$ python3 -q
>>> import numpy as np
>>> np.set_printoptions(precision=2, suppress=True, linewidth=140)
>>> W0 = np.load("layer18.npy")
>>> W0
array([[1.  , 0.9 , 0.81, 0.73, 0.66, 0.59, 0.53, 0.48, 0.43, 0.39, 0.35, 0.31, 0.28, 0.25],
       [0.9 , 1.  , 0.9 , 0.81, 0.73, 0.66, 0.59, 0.53, 0.48, 0.43, 0.39, 0.35, 0.31, 0.28],
       [0.81, 0.9 , 1.  , 0.9 , 0.81, 0.73, 0.66, 0.59, 0.53, 0.48, 0.43, 0.39, 0.35, 0.31],
       [0.73, 0.81, 0.9 , 1.  , 0.9 , 0.81, 0.73, 0.66, 0.59, 0.53, 0.48, 0.43, 0.39, 0.35],
       [0.66, 0.73, 0.81, 0.9 , 1.  , 0.9 , 0.81, 0.73, 0.66, 0.59, 0.53, 0.48, 0.43, 0.39],
       [0.59, 0.66, 0.73, 0.81, 0.9 , 1.  , 0.9 , 0.81, 0.73, 0.66, 0.59, 0.53, 0.48, 0.43],
       [0.53, 0.59, 0.66, 0.73, 0.81, 0.9 , 1.  , 0.9 , 0.81, 0.73, 0.66, 0.59, 0.53, 0.48],
       [0.48, 0.53, 0.59, 0.66, 0.73, 0.81, 0.9 , 1.  , 0.9 , 0.81, 0.73, 0.66, 0.59, 0.53],
       [0.43, 0.48, 0.53, 0.59, 0.66, 0.73, 0.81, 0.9 , 1.  , 0.9 , 0.81, 0.73, 0.66, 0.59],
       [0.39, 0.43, 0.48, 0.53, 0.59, 0.66, 0.73, 0.81, 0.9 , 1.  , 0.9 , 0.81, 0.73, 0.66],
       [0.35, 0.39, 0.43, 0.48, 0.53, 0.59, 0.66, 0.73, 0.81, 0.9 , 1.  , 0.9 , 0.81, 0.73],
       [0.31, 0.35, 0.39, 0.43, 0.48, 0.53, 0.59, 0.66, 0.73, 0.81, 0.9 , 1.  , 0.9 , 0.81],
       [0.28, 0.31, 0.35, 0.39, 0.43, 0.48, 0.53, 0.59, 0.66, 0.73, 0.81, 0.9 , 1.  , 0.9 ],
       [0.25, 0.28, 0.31, 0.35, 0.39, 0.43, 0.48, 0.53, 0.59, 0.66, 0.73, 0.81, 0.9 , 1.  ]])
>>> rng = np.random.default_rng(168)
>>> idx = rng.permutation(14)
>>> idx
array([ 9,  8,  6,  4, 12,  3,  7,  5, 11, 10, 13,  1,  2,  0])
>>> M2 = W0[idx][:, idx]
>>> np.round(np.linalg.det(M2), 2), round(float(np.linalg.det(W0[idx])), 2)
(np.float64(0.0), -0.0)
>>> np.sort(np.abs(np.linalg.eigvals(M2)))
array([0.05, 0.05, 0.06, 0.06, 0.08, 0.09, 0.11, 0.14, 0.18, 0.26, 0.45, 0.89, 2.43, 9.16])
>>> np.allclose(W0, W0.T)
True
>>> np.allclose(W0 @ W0.T, W0.T @ W0)
True
>>> np.sort(np.abs(np.linalg.eigvals(W0)))
array([0.05, 0.05, 0.06, 0.06, 0.08, 0.09, 0.11, 0.14, 0.18, 0.26, 0.45, 0.89, 2.43, 9.16])
>>> L = np.linalg.cholesky(W0)
>>> round(np.prod(np.diag(L)) ** 2, 2), round(float(np.linalg.det(W0)), 2)
(np.float64(0.0), 0.0)
>>> K = np.loadtxt("out0.csv", delimiter=",")
>>> K
array([[-21.97, -19.96,  31.95,  17.97,   0.01,  21.96,   1.99,   5.98,  21.97,  -0.01, -13.97],
       [-21.29, -19.04,  30.82,  17.35,   0.17,  21.01,   1.86,   5.63,  21.24,  -0.28, -13.35],
       [-21.13, -18.83,  30.55,  17.21,   0.2 ,  20.79,   1.83,   5.55,  21.07,  -0.34, -13.21],
       [-20.59, -18.1 ,  29.65,  16.71,   0.33,  20.05,   1.72,   5.28,  20.49,  -0.55, -12.72],
       [-15.23, -11.28,  20.95,  11.99,   1.39,  12.97,   0.67,   2.68,  14.87,  -2.26,  -8.08],
       [-14.37, -10.25,  19.59,  11.26,   1.52,  11.9 ,   0.51,   2.29,  13.99,  -2.47,  -7.38],
       [ -9.19,  -4.6 ,  11.78,   7.08,   2.07,   5.94,  -0.42,   0.2 ,   8.89,  -3.25,  -3.51],
       [ -8.38,  -3.82,  10.62,   6.47,   2.1 ,   5.1 ,  -0.55,  -0.07,   8.12,  -3.28,  -2.97],
       [ -7.47,  -2.98,   9.33,   5.78,   2.11,   4.2 ,  -0.69,  -0.37,   7.26,  -3.27,  -2.39],
       [ -5.22,  -1.15,   6.28,   4.15,   2.02,   2.17,  -0.98,  -0.96,   5.19,  -3.04,  -1.11],
       [ -5.19,  -1.13,   6.25,   4.13,   2.02,   2.15,  -0.98,  -0.96,   5.17,  -3.04,  -1.1 ],
       [ -5.04,  -1.02,   6.05,   4.02,   2.  ,   2.03,  -1.  ,  -0.99,   5.03,  -3.01,  -1.02],
       [ -1.42,   0.62,   1.67,   1.53,   1.14,  -0.11,  -1.01,  -1.14,   1.79,  -1.53,   0.25],
       [ -0.76,   0.57,   0.95,   1.01,   0.78,  -0.22,  -0.8 ,  -0.88,   1.13,  -0.98,   0.26],
       [ -0.65,   0.54,   0.83,   0.91,   0.7 ,  -0.22,  -0.75,  -0.82,   1.01,  -0.87,   0.25],
       [ -0.47,   0.46,   0.63,   0.74,   0.57,  -0.21,  -0.64,  -0.69,   0.81,  -0.68,   0.22],
       [ -0.26,   0.33,   0.39,   0.49,   0.37,  -0.16,  -0.45,  -0.48,   0.52,  -0.42,   0.16],
       [ -0.05,   0.09,   0.09,   0.13,   0.09,  -0.04,  -0.13,  -0.13,   0.13,  -0.1 ,   0.04],
       [  0.01,  -0.03,  -0.03,  -0.04,  -0.03,   0.01,   0.04,   0.04,  -0.04,   0.03,  -0.01],
       [  0.03,  -0.06,  -0.06,  -0.09,  -0.06,   0.03,   0.09,   0.09,  -0.09,   0.06,  -0.03],
       [  0.05,  -0.11,  -0.11,  -0.17,  -0.11,   0.06,   0.18,   0.17,  -0.17,   0.1 ,  -0.06],
       [  0.08,  -0.26,  -0.26,  -0.42,  -0.25,   0.13,   0.44,   0.42,  -0.41,   0.21,  -0.13],
       [  0.05,  -0.54,  -0.64,  -1.13,  -0.51,   0.22,   1.17,   1.03,  -1.03,   0.27,  -0.25],
       [  0.04,  -0.55,  -0.65,  -1.16,  -0.51,   0.22,   1.2 ,   1.05,  -1.05,   0.26,  -0.26],
       [ -0.07,  -0.63,  -0.99,  -1.77,  -0.61,   0.17,   1.79,   1.48,  -1.56,   0.1 ,  -0.27],
       [ -0.09,  -0.63,  -1.02,  -1.82,  -0.61,   0.16,   1.84,   1.52,  -1.6 ,   0.08,  -0.26],
       [ -0.11,  -0.63,  -1.08,  -1.93,  -0.62,   0.14,   1.94,   1.58,  -1.69,   0.03,  -0.26],
       [ -0.31,  -0.51,  -1.62,  -2.8 ,  -0.61,  -0.12,   2.69,   2.04,  -2.4 ,  -0.44,  -0.13],
       [ -0.46,  -0.33,  -2.02,  -3.4 ,  -0.55,  -0.39,   3.18,   2.29,  -2.88,  -0.84,   0.02],
       [ -0.5 ,  -0.27,  -2.14,  -3.57,  -0.53,  -0.47,   3.31,   2.36,  -3.02,  -0.97,   0.07],
       [ -0.51,  -0.24,  -2.19,  -3.64,  -0.52,  -0.51,   3.36,   2.39,  -3.08,  -1.02,   0.09],
       [ -0.54,  -0.19,  -2.28,  -3.76,  -0.5 ,  -0.57,   3.45,   2.43,  -3.18,  -1.11,   0.13],
       [ -0.88,   0.6 ,  -3.48,  -5.35,  -0.17,  -1.54,   4.58,   2.87,  -4.47,  -2.42,   0.71],
       [ -1.02,   1.07,  -4.09,  -6.11,   0.03,  -2.08,   5.07,   3.02,  -5.09,  -3.1 ,   1.05],
       [ -1.06,   1.22,  -4.28,  -6.34,   0.1 ,  -2.25,   5.22,   3.06,  -5.28,  -3.31,   1.16],
       [ -1.32,   2.37,  -5.66,  -7.95,   0.59,  -3.53,   6.17,   3.27,  -6.61,  -4.84,   1.97],
       [ -1.37,   2.64,  -5.98,  -8.31,   0.71,  -3.83,   6.38,   3.3 ,  -6.9 ,  -5.19,   2.16],
       [ -1.4 ,   2.8 ,  -6.17,  -8.52,   0.78,  -4.  ,   6.49,   3.31,  -7.08,  -5.4 ,   2.27],
       [ -1.58,   4.03,  -7.54, -10.03,   1.3 ,  -5.33,   7.3 ,   3.39,  -8.33,  -6.91,   3.12],
       [ -1.84,   6.69, -10.41, -13.03,   2.44,  -8.16,   8.78,   3.39, -10.85, -10.01,   4.95],
       [ -2.04,  10.65, -14.54, -17.13,   4.11, -12.32,  10.59,   3.14, -14.34, -14.36,   7.66],
       [ -2.06,  11.52, -15.43, -17.99,   4.48, -13.22,  10.95,   3.06, -15.08, -15.28,   8.25],
       [ -2.07,  12.04, -15.97, -18.51,   4.7 , -13.77,  11.16,   3.01, -15.52, -15.84,   8.61],
       [ -2.09,  14.13, -18.1 , -20.53,   5.57, -15.94,  11.97,   2.78, -17.26, -18.03,  10.02],
       [ -2.09,  14.32, -18.29, -20.71,   5.65, -16.14,  12.04,   2.76, -17.42, -18.23,  10.15],
       [ -2.09,  14.53, -18.5 , -20.91,   5.74, -16.36,  12.12,   2.73, -17.59, -18.44,  10.3 ],
       [ -2.09,  14.74, -18.71, -21.11,   5.82, -16.57,  12.19,   2.71, -17.75, -18.65,  10.43],
       [ -2.07,  16.67, -20.65, -22.92,   6.62, -18.56,  12.88,   2.47, -19.33, -20.63,  11.74],
       [ -2.01,  19.63, -23.63, -25.66,   7.85, -21.62,  13.88,   2.05, -21.71, -23.63,  13.75]])
>>> np.abs(np.diag(np.linalg.qr(K)[1])) > 1e-9
array([ True,  True,  True, False, False, False, False, False, False, False, False])
>>> try:
...     np.linalg.inv(K)
... except np.linalg.LinAlgError as e:
...     print("failed:", e)
... 
failed: Last 2 dimensions of the array must be square
